In [1]: import numpy as np

In [2]: import numpy.linalg as la

In [3]: np.set_printoptions(precision=2, suppress=True, linewidth=200)

In [4]: A = np.load("out12.npy")

In [5]: A
Out[5]: 
array([[4., 1., 1., 1., 1., 1.],
       [1., 4., 1., 1., 1., 1.],
       [1., 1., 4., 1., 1., 1.],
       [1., 1., 1., 4., 1., 1.],
       [1., 1., 1., 1., 4., 1.],
       [1., 1., 1., 1., 1., 4.]])

In [6]: # equal to its transpose

In [7]: def softmax(z):
   ...:     e = np.exp(z - z.max(axis=-1, keepdims=True))
   ...:     return e / e.sum(axis=-1, keepdims=True)
   ...: 

In [8]: softmax(A[0])
Out[8]: array([0.8 , 0.04, 0.04, 0.04, 0.04, 0.04])

In [9]: softmax(A).sum(axis=1)
Out[9]: array([1., 1., 1., 1., 1., 1.])

In [10]: scores = A @ A.T / np.sqrt(6)

In [11]: softmax(scores)[0] @ A
Out[11]: array([3.66, 1.07, 1.07, 1.07, 1.07, 1.07])

In [12]: evals, V = la.eigh(A)

In [13]: np.abs(V[:, -1]).round(6).argmax()
Out[13]: np.int64(0)

In [14]: la.eigvalsh(A + 2 * np.eye(6))
Out[14]: array([ 5.,  5.,  5.,  5.,  5., 11.])

In [15]: evals
Out[15]: array([3., 3., 3., 3., 3., 9.])

In [16]: la.svd(A, compute_uv=False)
Out[16]: array([9., 3., 3., 3., 3., 3.])

In [17]: vec = np.array([1, -1, 0, -2, 0, -1])

In [18]: rhs = A @ vec

In [19]: c, lr = np.zeros(6), 1 / la.norm(A, 2) ** 2

In [20]: for i in range(15):
    ...:     c -= lr * A.T @ (A @ c - rhs)
    ...:     if i % 5 == 0: print(i, round(la.norm(A @ c - rhs), 2))
    ...: 
0 6.25
5 3.47
10 1.93

In [21]: c
Out[21]: array([ 0.74, -0.91, -0.09, -1.74, -0.09, -0.91])

In [22]: round(float(la.cond(A)), 2)
Out[22]: 3.0

In [23]: np.allclose(A @ A.T, A.T @ A)
Out[23]: True

In [24]: la.matrix_power(A, 4)
Out[24]: 
array([[1161., 1080., 1080., 1080., 1080., 1080.],
       [1080., 1161., 1080., 1080., 1080., 1080.],
       [1080., 1080., 1161., 1080., 1080., 1080.],
       [1080., 1080., 1080., 1161., 1080., 1080.],
       [1080., 1080., 1080., 1080., 1161., 1080.],
       [1080., 1080., 1080., 1080., 1080., 1161.]])

In [25]: np.allclose(A, A.T)
Out[25]: True

In [26]: la.matrix_rank(A)
Out[26]: np.int64(6)

In [27]: la.svd(A, compute_uv=False)
Out[27]: array([9., 3., 3., 3., 3., 3.])

In [28]: A.sum(axis=1)
Out[28]: array([9., 9., 9., 9., 9., 9.])

In [29]: round(la.norm(A), 2)
Out[29]: np.float64(11.22)

In [30]: np.abs(A).max()
Out[30]: np.float64(4.0)

In [31]: np.diff(A, axis=0)
Out[31]: 
array([[-3.,  3.,  0.,  0.,  0.,  0.],
       [ 0., -3.,  3.,  0.,  0.,  0.],
       [ 0.,  0., -3.,  3.,  0.,  0.],
       [ 0.,  0.,  0., -3.,  3.,  0.],
       [ 0.,  0.,  0.,  0., -3.,  3.]])

In [32]: A.sum(axis=0)
Out[32]: array([9., 9., 9., 9., 9., 9.])
